In [1]: import numpy as np

In [2]: import numpy.linalg as la

In [3]: np.set_printoptions(precision=2, suppress=True, linewidth=120, floatmode="fixed")

In [4]: A2 = np.array([[2, 1, 1, 2, 2],
   ...:     [2, 2, 1, 1, 2],
   ...:     [1, 2, 0, 2, 1],
   ...:     [2, 2, 1, 1, 1],
   ...:     [1, 1, 0, 2, 1]])

In [5]: Z = np.array([[-1, 2, 2, -2, -2],
   ...:     [2, -2, 0, 1, -1],
   ...:     [-2, 2, -1, -2, -2],
   ...:     [1, -1, -2, -2, 2],
   ...:     [-1, 1, -1, 1, 2]])

In [6]: arr = np.block([[A2, np.zeros((5, 5))], [np.zeros((5, 5)), Z]])

In [7]: arr
Out[7]: 
array([[ 2.00,  1.00,  1.00,  2.00,  2.00,  0.00,  0.00,  0.00,  0.00,  0.00],
       [ 2.00,  2.00,  1.00,  1.00,  2.00,  0.00,  0.00,  0.00,  0.00,  0.00],
       [ 1.00,  2.00,  0.00,  2.00,  1.00,  0.00,  0.00,  0.00,  0.00,  0.00],
       [ 2.00,  2.00,  1.00,  1.00,  1.00,  0.00,  0.00,  0.00,  0.00,  0.00],
       [ 1.00,  1.00,  0.00,  2.00,  1.00,  0.00,  0.00,  0.00,  0.00,  0.00],
       [ 0.00,  0.00,  0.00,  0.00,  0.00, -1.00,  2.00,  2.00, -2.00, -2.00],
       [ 0.00,  0.00,  0.00,  0.00,  0.00,  2.00, -2.00,  0.00,  1.00, -1.00],
       [ 0.00,  0.00,  0.00,  0.00,  0.00, -2.00,  2.00, -1.00, -2.00, -2.00],
       [ 0.00,  0.00,  0.00,  0.00,  0.00,  1.00, -1.00, -2.00, -2.00,  2.00],
       [ 0.00,  0.00,  0.00,  0.00,  0.00, -1.00,  1.00, -1.00,  1.00,  2.00]])

In [8]: vec = np.array([-1, 0, 2, 1, -3, 0, -2, 1, 2, 1])

In [9]: y = arr @ vec

In [10]: y
Out[10]: array([ -4.00,  -5.00,  -2.00,  -2.00,  -2.00,  -8.00,   5.00, -11.00,  -2.00,   1.00])

In [11]: la.solve(arr.T, arr[4])
Out[11]: array([ 0.00,  0.00,  0.00, -0.00,  1.00,  0.00, -0.00, -0.00, -0.00,  0.00])

In [12]: la.solve(arr, y)
Out[12]: array([-1.00,  0.00,  2.00,  1.00, -3.00,  0.00, -2.00,  1.00,  2.00,  1.00])

In [13]: la.solve(arr, 2 * y)
Out[13]: array([-2.00,  0.00,  4.00,  2.00, -6.00,  0.00, -4.00,  2.00,  4.00,  2.00])

In [14]: A2 = la.inv(arr)

In [15]: np.round(la.det(arr) * A2, 2) + 0
Out[15]: 
array([[  94.00,  -47.00,  141.00,  -47.00, -188.00,    0.00,    0.00,    0.00,    0.00,    0.00],
       [   0.00,    0.00,  -47.00,    0.00,   47.00,    0.00,    0.00,    0.00,    0.00,    0.00],
       [-141.00,   94.00, -141.00,    0.00,  235.00,    0.00,    0.00,    0.00,    0.00,    0.00],
       [ -47.00,   47.00,  -47.00,    0.00,   47.00,    0.00,    0.00,    0.00,    0.00,    0.00],
       [   0.00,  -47.00,    0.00,   47.00,    0.00,    0.00,    0.00,    0.00,    0.00,    0.00],
       [   0.00,    0.00,    0.00,    0.00,    0.00,  -47.00,  -66.00,    2.00,  -18.00,  -60.00],
       [   0.00,    0.00,    0.00,    0.00,    0.00,  -47.00,  -56.00,   -4.00,  -11.00,  -68.00],
       [   0.00,    0.00,    0.00,    0.00,    0.00,    0.00,   22.00,   15.00,    6.00,   20.00],
       [   0.00,    0.00,    0.00,    0.00,    0.00,    0.00,  -14.00,   -1.00,    9.00,  -17.00],
       [   0.00,    0.00,    0.00,    0.00,    0.00,    0.00,   13.00,   11.00,   -5.00,   -1.00]])

In [16]: round(la.cond(arr), 2)
Out[16]: np.float64(64.59)

In [17]: np.round(arr @ A2, 2) + 0
Out[17]: 
array([[1.00, 0.00, 0.00, 0.00, 0.00, 0.00, 0.00, 0.00, 0.00, 0.00],
       [0.00, 1.00, 0.00, 0.00, 0.00, 0.00, 0.00, 0.00, 0.00, 0.00],
       [0.00, 0.00, 1.00, 0.00, 0.00, 0.00, 0.00, 0.00, 0.00, 0.00],
       [0.00, 0.00, 0.00, 1.00, 0.00, 0.00, 0.00, 0.00, 0.00, 0.00],
       [0.00, 0.00, 0.00, 0.00, 1.00, 0.00, 0.00, 0.00, 0.00, 0.00],
       [0.00, 0.00, 0.00, 0.00, 0.00, 1.00, 0.00, 0.00, 0.00, 0.00],
       [0.00, 0.00, 0.00, 0.00, 0.00, 0.00, 1.00, 0.00, 0.00, 0.00],
       [0.00, 0.00, 0.00, 0.00, 0.00, 0.00, 0.00, 1.00, 0.00, 0.00],
       [0.00, 0.00, 0.00, 0.00, 0.00, 0.00, 0.00, 0.00, 1.00, 0.00],
       [0.00, 0.00, 0.00, 0.00, 0.00, 0.00, 0.00, 0.00, 0.00, 1.00]])

In [18]: np.allclose(A2, arr.T)
Out[18]: False

In [19]: vec = np.array([1, 2, 0, 2, 0, 0, 0, 1, 2, 1])

In [20]: y = arr @ vec

In [21]: c, lr = np.zeros(10), 1 / la.norm(arr, 2) ** 2

In [22]: for i in range(6):
    ...:     c -= lr * arr.T @ (arr @ c - y)
    ...:     if i % 2 == 0: print(i, round(la.norm(arr @ c - y), 2))
    ...: 
0 6.32
2 4.07
4 2.94

In [23]: round(la.cond(arr), 2)
Out[23]: np.float64(64.59)

In [24]: c
Out[24]: array([ 1.15,  1.39,  0.31,  1.43,  0.97,  0.12, -0.22,  0.59,  1.70,  0.70])

In [25]: rng = np.random.default_rng(90786)

In [26]: z = rng.permutation(10)

In [27]: z
Out[27]: array([4, 0, 1, 5, 2, 8, 9, 6, 3, 7])

In [28]: A2 = arr[z][:, z]

In [29]: np.sort(np.abs(la.eigvals(A2)))
Out[29]: array([0.40, 0.40, 0.46, 0.95, 0.95, 2.85, 2.85, 3.37, 3.75, 6.94])

In [30]: np.trace(A2)
Out[30]: np.float64(2.0)

In [31]: A2
Out[31]: 
array([[ 1.00,  1.00,  1.00,  0.00,  0.00,  0.00,  0.00,  0.00,  2.00,  0.00],
       [ 2.00,  2.00,  1.00,  0.00,  1.00,  0.00,  0.00,  0.00,  2.00,  0.00],
       [ 2.00,  2.00,  2.00,  0.00,  1.00,  0.00,  0.00,  0.00,  1.00,  0.00],
       [ 0.00,  0.00,  0.00, -1.00,  0.00, -2.00, -2.00,  2.00,  0.00,  2.00],
       [ 1.00,  1.00,  2.00,  0.00,  0.00,  0.00,  0.00,  0.00,  2.00,  0.00],
       [ 0.00,  0.00,  0.00,  1.00,  0.00, -2.00,  2.00, -1.00,  0.00, -2.00],
       [ 0.00,  0.00,  0.00, -1.00,  0.00,  1.00,  2.00,  1.00,  0.00, -1.00],
       [ 0.00,  0.00,  0.00,  2.00,  0.00,  1.00, -1.00, -2.00,  0.00,  0.00],
       [ 1.00,  2.00,  2.00,  0.00,  1.00,  0.00,  0.00,  0.00,  1.00,  0.00],
       [ 0.00,  0.00,  0.00, -2.00,  0.00, -2.00, -2.00,  2.00,  0.00, -1.00]])

In [32]: q, evecs = la.qr(A2[:, :5])[0], la.qr(A2[:, 5:])[0]

In [33]: sig = la.svd(q.T @ evecs, compute_uv=False)

In [34]: np.degrees(np.arccos(sig.clip(0, 1)))
Out[34]: array([ 7.68,  7.95, 90.00, 90.00, 90.00])

In [35]: (sig > 0.9).sum()
Out[35]: np.int64(2)

In [36]: feats = np.loadtxt("sample6.csv", delimiter=",")

In [37]: feats
Out[37]: 
array([[ 0.98,  5.98,  3.95,  5.05,  6.05],
       [ 0.96,  6.03,  3.97,  5.11,  6.07],
       [ 0.96,  5.94,  3.93,  4.94,  6.05],
       [ 1.01,  6.03,  3.90,  5.00,  6.01],
       [ 0.99,  5.98,  3.97,  4.96,  6.00],
       [ 0.98,  6.00,  4.00,  4.98,  5.96],
       [ 1.03,  6.01,  4.00,  5.05,  6.01],
       [ 1.02,  6.00,  4.01,  5.06,  5.97],
       [ 0.92,  6.03,  3.97,  4.98,  6.06],
       [ 0.93,  6.00,  4.06,  5.02,  6.03],
       [ 1.03,  5.94,  4.02,  5.11,  6.04],
       [ 0.97,  5.97,  3.94,  4.97,  5.94],
       [ 0.98,  6.01,  4.04,  4.94,  6.01],
       [-6.99, -2.04,  1.06,  3.91,  7.05],
       [-6.93, -1.97,  1.00,  4.09,  7.00],
       [-7.06, -1.92,  1.01,  4.05,  7.05],
       [-7.05, -1.93,  1.06,  3.93,  7.03],
       [-7.01, -2.06,  1.00,  4.00,  6.89],
       [-7.05, -2.01,  1.08,  4.05,  6.93],
       [-7.00, -2.01,  1.02,  4.01,  6.92],
       [-7.02, -1.94,  0.98,  4.08,  6.98],
       [-6.95, -1.88,  1.05,  4.07,  6.97],
       [-7.00, -1.94,  1.05,  3.98,  7.10],
       [-7.01, -1.95,  1.03,  3.98,  6.96],
       [-6.92, -1.91,  1.05,  3.99,  7.02],
       [-6.96, -1.97,  1.00,  4.02,  6.94]])

In [38]: np.abs(feats).max()
Out[38]: np.float64(7.1)

In [39]: feats.mean(axis=0)
Out[39]: array([-3.01,  2.02,  2.51,  4.51,  6.50])

In [40]: la.matrix_rank(feats)
Out[40]: np.int64(5)

In [41]: np.unravel_index(np.abs(feats).argmax(), feats.shape)
Out[41]: (np.int64(22), np.int64(4))

In [42]: round(la.norm(feats), 2)
Out[42]: np.float64(55.02)

In [43]: la.svd(feats, compute_uv=False)
Out[43]: array([46.19, 29.90,  0.28,  0.20,  0.17])

In [44]: np.count_nonzero(feats)
Out[44]: np.int64(130)
